$ python -q
>>> import numpy as np
>>> from numpy import linalg as LA
>>> np.set_printoptions(suppress=True, linewidth=100)
>>> arr = np.load("sample19.npy")
>>> arr
array([[ 4,  0, -5,  4],
       [ 0,  4,  0, -5],
       [-5,  0,  4,  0],
       [ 4, -5,  0,  4]])
>>> Q, vecs = LA.qr(arr[:, :3])[0], LA.qr(arr[:, 3:])[0]
>>> sv = LA.svd(Q.T @ vecs, compute_uv=False)
>>> np.round(np.degrees(np.arccos(sv.clip(0, 1))), 2)
array([11.37])
>>> round(LA.norm(Q @ Q.T - vecs @ vecs.T, 2), 2)
np.float64(1.0)
>>> (sv > 0.9).sum()
np.int64(1)
>>> M2 = LA.inv(arr)
>>> round(float(LA.slogdet(arr)[0]), 2)
-1.0
>>> np.allclose(M2, arr.T)
False
>>> np.round(arr @ M2, 2) + 0
array([[1., 0., 0., 0.],
       [0., 1., 0., 0.],
       [0., 0., 1., 0.],
       [0., 0., 0., 1.]])
>>> np.round(LA.det(arr) * LA.det(M2), 2)
np.float64(1.0)
>>> np.round(LA.inv(M2), 2) + 0
array([[ 4.,  0., -5.,  4.],
       [ 0.,  4.,  0., -5.],
       [-5.,  0.,  4.,  0.],
       [ 4., -5.,  0.,  4.]])
>>> (np.abs(M2) > 1e-9).astype(int)
array([[1, 1, 1, 1],
       [1, 1, 1, 1],
       [1, 1, 1, 1],
       [1, 1, 1, 1]])
>>> M2 = arr / LA.norm(arr, axis=1, keepdims=True)
>>> G = M2 @ M2.T
>>> G[0].round(2)
array([ 1.  , -0.41, -0.83,  0.56])
>>> G.round(2)
array([[ 1.  , -0.41, -0.83,  0.56],
       [-0.41,  1.  ,  0.  , -0.83],
       [-0.83,  0.  ,  1.  , -0.41],
       [ 0.56, -0.83, -0.41,  1.  ]])
>>> round(float(np.degrees(np.arccos(np.clip(G[0, 3], -1, 1)))), 2)
55.85
>>> def softmax(z):
...     e = np.exp(z - z.max(axis=-1, keepdims=True))
...     return e / e.sum(axis=-1, keepdims=True)
... 
>>> np.round(softmax(arr[3]), 2) + 0
array([0.5 , 0.  , 0.01, 0.5 ])
>>> np.round(softmax(arr).sum(axis=1), 2)
array([1., 1., 1., 1.])
>>> scores = arr @ arr.T / np.sqrt(4)
>>> np.round(softmax(scores + np.triu(np.full(scores.shape, -np.inf), 1)), 2) + 0
array([[1., 0., 0., 0.],
       [0., 1., 0., 0.],
       [0., 0., 1., 0.],
       [0., 0., 0., 1.]])
>>> np.round(softmax(scores)[3] @ arr, 2) + 0
array([ 4., -5.,  0.,  4.])
>>> softmax(scores).round(6).argmax(axis=1)
array([0, 1, 2, 3])
>>> arr.mean(axis=0)
array([ 0.75, -0.25, -0.25,  0.75])
>>> np.abs(arr).max()
np.int64(5)
>>> X = 5 * np.eye(6) + np.ones((6, 6))
>>> X
array([[6., 1., 1., 1., 1., 1.],
       [1., 6., 1., 1., 1., 1.],
       [1., 1., 6., 1., 1., 1.],
       [1., 1., 1., 6., 1., 1.],
       [1., 1., 1., 1., 6., 1.],
       [1., 1., 1., 1., 1., 6.]])
>>> # equal to its transpose
>>> low = LA.cholesky(X)
>>> LA.eigvalsh(X).min() > 0
np.True_
>>> rng = np.random.default_rng(349381)
>>> labels = rng.permutation(6)
>>> labels
array([5, 3, 4, 2, 0, 1])
>>> M2 = X[labels][:, labels]
>>> np.diag(M2)
array([6., 6., 6., 6., 6., 6.])
>>> np.round(LA.det(M2), 2), round(LA.det(X[labels]), 2)
(np.float64(34375.0), np.float64(-34375.0))
>>> np.allclose(M2, X)
True
>>> np.trace(M2)
np.float64(36.0)
>>> np.fft.fft(X[0])
array([11.+0.j,  5.+0.j,  5.+0.j,  5.+0.j,  5.+0.j,  5.+0.j])
>>> (X @ X)[0]
array([41., 16., 16., 16., 16., 16.])
>>> np.sort(np.abs(np.fft.fft(X[0]))), np.round(np.sort(LA.svd(X, compute_uv=False)), 2)
(array([ 5.,  5.,  5.,  5.,  5., 11.]), array([ 5.,  5.,  5.,  5.,  5., 11.]))
>>> np.allclose(X @ X.T, X.T @ X)
True
>>> K = np.load("w.npy")
>>> K.round(2)
array([[ 0.98, -0.02, -0.09, -0.09, -0.05, -0.13, -0.02],
       [-0.02,  0.98, -0.09, -0.09, -0.05, -0.13, -0.02],
       [-0.09, -0.09,  0.55, -0.45, -0.27, -0.63, -0.09],
       [-0.09, -0.09, -0.45,  0.55, -0.27, -0.63, -0.09],
       [-0.05, -0.05, -0.27, -0.27,  0.84, -0.38, -0.05],
       [-0.13, -0.13, -0.63, -0.63, -0.38,  0.12, -0.13],
       [-0.02, -0.02, -0.09, -0.09, -0.05, -0.13,  0.98]])
>>> # symmetric
>>> f = np.array([-1, 0])
>>> np.round(np.polyval(f, K[6]), 2)
array([ 0.02,  0.02,  0.09,  0.09,  0.05,  0.13, -0.98])
>>> A = np.load("a.npy")
>>> A
array([[  1,  -3,   9, -27],
       [  1,  -2,   4,  -8],
       [  1,  -1,   1,  -1],
       [  1,   0,   0,   0],
       [  1,   1,   1,   1],
       [  1,   2,   4,   8],
       [  1,   3,   9,  27]])
>>> np.round(softmax(A[3]), 2)
array([0.48, 0.17, 0.17, 0.17])
>>> np.round(softmax(A[3] + 2), 2)
array([0.48, 0.17, 0.17, 0.17])
>>> scores = A @ A.T / np.sqrt(4)
>>> np.round(softmax(scores + np.triu(np.full(scores.shape, -np.inf), 1)), 2) + 0
array([[1.  , 0.  , 0.  , 0.  , 0.  , 0.  , 0.  ],
       [1.  , 0.  , 0.  , 0.  , 0.  , 0.  , 0.  ],
       [1.  , 0.  , 0.  , 0.  , 0.  , 0.  , 0.  ],
       [0.25, 0.25, 0.25, 0.25, 0.  , 0.  , 0.  ],
       [0.  , 0.01, 0.1 , 0.16, 0.73, 0.  , 0.  ],
       [0.  , 0.  , 0.  , 0.  , 0.  , 1.  , 0.  ],
       [0.  , 0.  , 0.  , 0.  , 0.  , 0.  , 1.  ]])
>>> np.round(softmax(scores), 2) + 0
array([[1.  , 0.  , 0.  , 0.  , 0.  , 0.  , 0.  ],
       [1.  , 0.  , 0.  , 0.  , 0.  , 0.  , 0.  ],
       [1.  , 0.  , 0.  , 0.  , 0.  , 0.  , 0.  ],
       [0.14, 0.14, 0.14, 0.14, 0.14, 0.14, 0.14],
       [0.  , 0.  , 0.  , 0.  , 0.  , 0.  , 1.  ],
       [0.  , 0.  , 0.  , 0.  , 0.  , 0.  , 1.  ],
       [0.  , 0.  , 0.  , 0.  , 0.  , 0.  , 1.  ]])
>>> softmax(scores).round(6).argmax(axis=1)
array([0, 0, 0, 0, 6, 6, 6])
>>> np.round(softmax(scores)[3] @ A, 2) + 0
array([1., 0., 4., 0.])
>>> f, r1 = A[6], A[5]
>>> f @ f
np.int64(820)
>>> pr = (f @ r1) / (f @ f) * f
>>> np.round(r1 - pr, 2)
array([ 0.68,  1.05,  1.16, -0.53])
>>> pr.round(2)
array([0.32, 0.95, 2.84, 8.53])
>>> data = np.load("out8.npy")
>>> data
array([[-0.03, -2.97, -1.  , -2.03,  0.87,  0.06],
       [-0.06, -1.51, -0.53, -1.02,  0.49, -0.08],
       [-0.03, -2.3 , -0.7 , -1.46,  0.81,  0.02],
       [ 0.06,  3.19,  1.02,  2.05, -1.08,  0.  ],
       [ 0.05,  2.28,  0.72,  1.52, -0.79,  0.06],
       [-0.02,  1.24,  0.4 ,  0.76, -0.38,  0.01],
       [ 0.02,  3.18,  1.01,  2.07, -1.08,  0.03],
       [ 0.01, -1.39, -0.46, -0.99,  0.51,  0.01],
       [ 0.05,  6.23,  2.03,  4.08, -2.1 ,  0.02],
       [ 0.05, -1.95, -0.67, -1.28,  0.68,  0.04],
       [-0.02, -3.78, -1.29, -2.51,  1.24,  0.01],
       [ 0.05, -3.27, -1.04, -2.12,  1.05, -0.01],
       [-0.04,  1.88,  0.68,  1.37, -0.7 , -0.03],
       [ 0.04, -2.77, -0.99, -1.99,  1.04,  0.02],
       [ 0.  , -3.62, -1.16, -2.42,  1.29,  0.02],
       [-0.01,  0.99,  0.26,  0.67, -0.28, -0.06],
       [-0.02,  5.89,  1.92,  3.92, -1.93, -0.13],
       [ 0.08,  1.79,  0.64,  1.17, -0.58, -0.01],
       [-0.05, -2.12, -0.72, -1.43,  0.72, -0.05],
       [ 0.07,  2.6 ,  0.85,  1.8 , -0.81,  0.09],
       [-0.03, -4.92, -1.68, -3.3 ,  1.67,  0.06],
       [-0.04, -1.62, -0.57, -1.07,  0.53,  0.05],
       [ 0.04, -1.31, -0.41, -0.84,  0.4 ,  0.02],
       [ 0.03, -7.88, -2.68, -5.37,  2.57,  0.05],
       [-0.05, -0.44, -0.14, -0.32,  0.18,  0.  ],
       [ 0.  ,  2.53,  0.99,  1.78, -0.78, -0.13],
       [ 0.04,  2.36,  0.71,  1.53, -0.78,  0.01],
       [ 0.02, -3.71, -1.28, -2.54,  1.14,  0.03],
       [-0.06, -0.32, -0.14, -0.25,  0.1 ,  0.01],
       [-0.04, -2.01, -0.72, -1.44,  0.7 ,  0.  ],
       [-0.03, -2.39, -0.76, -1.67,  0.82,  0.1 ],
       [-0.06,  0.29,  0.13,  0.16, -0.16,  0.01],
       [ 0.09,  0.59,  0.26,  0.4 , -0.19,  0.1 ],
       [-0.07,  4.42,  1.57,  2.94, -1.38, -0.05],
       [-0.04, -2.97, -0.94, -1.99,  1.  , -0.05],
       [-0.03, -3.53, -1.17, -2.36,  1.18, -0.07]])
>>> [round(float(LA.det(arr[:i, :i])), 2) + 0 for i in range(1, 5)]
[4.0, 16.0, -36.0, -175.0]
>>> round(float(LA.eigvalsh(arr).min()), 2)
-3.39
>>> x0 = np.array([0, 6, 1, 8, 6, 6, 6])
>>> target = K @ x0
>>> target.round(2)
array([-2.11,  3.89, -9.54, -2.54, -0.32, -8.76,  3.89])
>>> np.round(LA.solve(K, target), 2) + 0
array([0., 6., 1., 8., 6., 6., 6.])
>>> np.round(LA.solve(K, target + K[:, 4]), 2) + 0
array([0., 6., 1., 8., 7., 6., 6.])
>>> np.round(LA.solve(K, 3 * target), 2) + 0
array([ 0., 18.,  3., 24., 18., 18., 18.])
>>> cen = data - data.mean(axis=0)
>>> vecs = LA.svd(cen)[2][:1]
>>> M2 = cen - cen @ vecs.T @ vecs
>>> np.round(M2.std(axis=0), 2)
array([0.04, 0.03, 0.04, 0.04, 0.05, 0.05])
>>> np.round((cen @ vecs.T).std(axis=0), 2)
array([4.01])
>>> LA.norm(M2, axis=1).round(6).argmax()
np.int64(25)
>>> round(float(LA.norm(M2) / LA.norm(cen)), 2)
0.03
>>> basis = data[[29, 27]].astype(float)
>>> for _ in range(4):
...     labels = LA.norm(data[:, None] - basis, axis=-1).argmin(axis=1)
...     basis = np.array([data[labels == j].mean(axis=0) for j in range(2)])
... 
>>> labels
array([1, 1, 1, 0, 0, 0, 0, 1, 0, 1, 1, 1, 0, 1, 1, 0, 0, 0, 1, 0, 1, 1, 1, 1, 1, 0, 0, 1, 0, 1, 1,
       0, 0, 0, 1, 1])
>>> np.bincount(labels)
array([16, 20])
>>> np.abs(basis[1] - basis[0]).argmax()
np.int64(1)
>>> proj = data @ LA.solve(data.T @ data, data.T)
>>> np.allclose(proj @ proj, proj)
True
>>> np.round(proj @ data[:, 5], 2) + 0
array([ 0.06, -0.08,  0.02,  0.  ,  0.06,  0.01,  0.03,  0.01,  0.02,  0.04,  0.01, -0.01, -0.03,
        0.02,  0.02, -0.06, -0.13, -0.01, -0.05,  0.09,  0.06,  0.05,  0.02,  0.05,  0.  , -0.13,
        0.01,  0.03,  0.01,  0.  ,  0.1 ,  0.01,  0.1 , -0.05, -0.05, -0.07])
>>> np.round(np.trace(proj), 2)
np.float64(6.0)
>>> M2 = np.array([[0, 1, 0, 0, -3, -1, 3, 1, -3, -3],
...     [-1, 2, 3, 1, 2, 0, 0, 3, 2, 3],
...     [2, 0, 3, 3, 1, 1, 3, -2, -1, -3],
...     [0, 2, -3, 0, 2, 2, 3, -1, -2, 2],
...     [1, 1, 2, 3, -1, -1, -3, 3, -3, -1],
...     [3, 3, -2, 2, -3, 2, 2, -1, 3, 0],
...     [-3, 3, 2, 3, 1, -2, -1, -1, 2, -2],
...     [0, -1, 1, -1, 2, 2, -1, 3, -2, 1],
...     [0, 3, 1, 1, -3, -1, -1, -1, -3, -1],
...     [0, 2, -2, -1, -1, -1, 0, -1, 3, 2]])
>>> feats = M2 - M2.T
>>> feats
array([[ 0,  2, -2,  0, -4, -4,  6,  1, -3, -3],
       [-2,  0,  3, -1,  1, -3, -3,  4, -1,  1],
       [ 2, -3,  0,  6, -1,  3,  1, -3, -2, -1],
       [ 0,  1, -6,  0, -1,  0,  0,  0, -3,  3],
       [ 4, -1,  1,  1,  0,  2, -4,  1,  0,  0],
       [ 4,  3, -3,  0, -2,  0,  4, -3,  4,  1],
       [-6,  3, -1,  0,  4, -4,  0,  0,  3, -2],
       [-1, -4,  3,  0, -1,  3,  0,  0, -1,  2],
       [ 3,  1,  2,  3,  0, -4, -3,  1,  0, -4],
       [ 3, -1,  1, -3,  0, -1,  2, -2,  4,  0]])
>>> np.round(softmax(feats[4] + -3), 2) + 0
array([0.74, 0.01, 0.04, 0.04, 0.01, 0.1 , 0.  , 0.04, 0.01, 0.01])
>>> np.round(softmax(feats).sum(axis=1), 2)
array([1., 1., 1., 1., 1., 1., 1., 1., 1., 1.])
>>> scores = feats @ feats.T / np.sqrt(10)
>>> softmax(scores).round(6).argmax(axis=1)
array([0, 1, 2, 3, 4, 5, 6, 7, 8, 9])
>>> np.round(softmax(scores + np.triu(np.full(scores.shape, -np.inf), 1)), 2) + 0
array([[1.  , 0.  , 0.  , 0.  , 0.  , 0.  , 0.  , 0.  , 0.  , 0.  ],
       [0.  , 1.  , 0.  , 0.  , 0.  , 0.  , 0.  , 0.  , 0.  , 0.  ],
       [0.  , 0.  , 1.  , 0.  , 0.  , 0.  , 0.  , 0.  , 0.  , 0.  ],
       [0.  , 0.  , 0.  , 1.  , 0.  , 0.  , 0.  , 0.  , 0.  , 0.  ],
       [0.  , 0.  , 0.  , 0.  , 1.  , 0.  , 0.  , 0.  , 0.  , 0.  ],
       [0.  , 0.  , 0.  , 0.  , 0.  , 1.  , 0.  , 0.  , 0.  , 0.  ],
       [0.  , 0.  , 0.  , 0.  , 0.  , 0.  , 1.  , 0.  , 0.  , 0.  ],
       [0.  , 0.  , 0.  , 0.  , 0.  , 0.  , 0.  , 1.  , 0.  , 0.  ],
       [0.  , 0.  , 0.  , 0.  , 0.  , 0.  , 0.  , 0.  , 1.  , 0.  ],
       [0.  , 0.  , 0.  , 0.  , 0.  , 0.05, 0.  , 0.  , 0.  , 0.95]])
>>> np.round(softmax(scores), 2) + 0
array([[1.  , 0.  , 0.  , 0.  , 0.  , 0.  , 0.  , 0.  , 0.  , 0.  ],
       [0.  , 1.  , 0.  , 0.  , 0.  , 0.  , 0.  , 0.  , 0.  , 0.  ],
       [0.  , 0.  , 1.  , 0.  , 0.  , 0.  , 0.  , 0.  , 0.  , 0.  ],
       [0.  , 0.  , 0.  , 1.  , 0.  , 0.  , 0.  , 0.  , 0.  , 0.  ],
       [0.  , 0.  , 0.  , 0.  , 1.  , 0.  , 0.  , 0.  , 0.  , 0.  ],
       [0.  , 0.  , 0.  , 0.  , 0.  , 1.  , 0.  , 0.  , 0.  , 0.  ],
       [0.  , 0.  , 0.  , 0.  , 0.  , 0.  , 1.  , 0.  , 0.  , 0.  ],
       [0.  , 0.  , 0.  , 0.  , 0.  , 0.  , 0.  , 1.  , 0.  , 0.  ],
       [0.  , 0.  , 0.  , 0.  , 0.  , 0.  , 0.  , 0.  , 1.  , 0.  ],
       [0.  , 0.  , 0.  , 0.  , 0.  , 0.05, 0.  , 0.  , 0.  , 0.95]])
>>> M2 = np.array([[-1, 0],
...     [-2, 1],
...     [-1, 2],
...     [-3, -1],
...     [1, -2],
...     [0, 1],
...     [2, 1],
...     [-3, 1],
...     [-3, 0],
...     [3, 1]])
>>> feats @ M2
array([[  3,   6],
       [ -9,   4],
       [ -1,  -7],
       [ 21,  -6],
       [-17,  -1],
       [ -1,   3],
       [-10, -13],
       [ 14,   9],
       [-37,  -8],
       [  5,   3]])
>>> LA.matrix_rank(feats @ M2)
np.int64(2)
>>> np.einsum("ij->j", feats)
array([ 7,  1, -2,  6, -4, -8,  3, -1,  1, -3])
>>> np.einsum("ik,kj->ji", feats, M2)
array([[  3,  -9,  -1,  21, -17,  -1, -10,  14, -37,   5],
       [  6,   4,  -7,  -6,  -1,   3, -13,   9,  -8,   3]])
>>> x0 = np.array([8, -1, -5, -7, 3, -6, -6, 5, -8, -3])
>>> target = feats @ x0
>>> beta, lr = np.zeros(10), 1 / LA.norm(feats, 2) ** 2
>>> for i in range(6):
...     beta -= lr * feats.T @ (feats @ beta - target)
...     if i % 2 == 0: print(i, round(LA.norm(feats @ beta - target), 2))
... 
0 71.44
2 37.36
4 25.3
>>> round(float(LA.cond(feats)), 2)
19.16
>>> W0 = np.loadtxt("test18.csv", delimiter=",")
>>> W0
array([[0., 0., 0., 0.],
       [0., 0., 1., 1.],
       [0., 1., 0., 1.],
       [0., 1., 1., 0.]])
>>> # symmetric, so the eigenvalues are real
>>> U, sv, VT = LA.svd(W0)
>>> np.argmax(sv[:-1] / (sv[1:] + 1e-6)) + 1
np.int64(3)
>>> M2 = U[:, :3] @ np.diag(sv[:3]) @ VT[:3]
>>> LA.matrix_rank(M2)
np.int64(3)
>>> np.round(LA.norm(W0 - M2) / LA.norm(W0), 2)
np.float64(0.0)
>>> round(float(np.abs(W0 - M2).max()), 2)
0.0
>>> M2.round(2) + 0
array([[0., 0., 0., 0.],
       [0., 0., 1., 1.],
       [0., 1., 0., 1.],
       [0., 1., 1., 0.]])
>>> LA.matrix_rank(W0, rtol=0.05)
np.int64(3)
>>> [round(float(x), 2) for x in LA.svd(W0, compute_uv=False)[:3]]
[2.0, 1.0, 1.0]
>>> LA.matrix_rank(W0, rtol=0.1)
np.int64(3)
>>> LA.cond(W0) > 100
np.True_
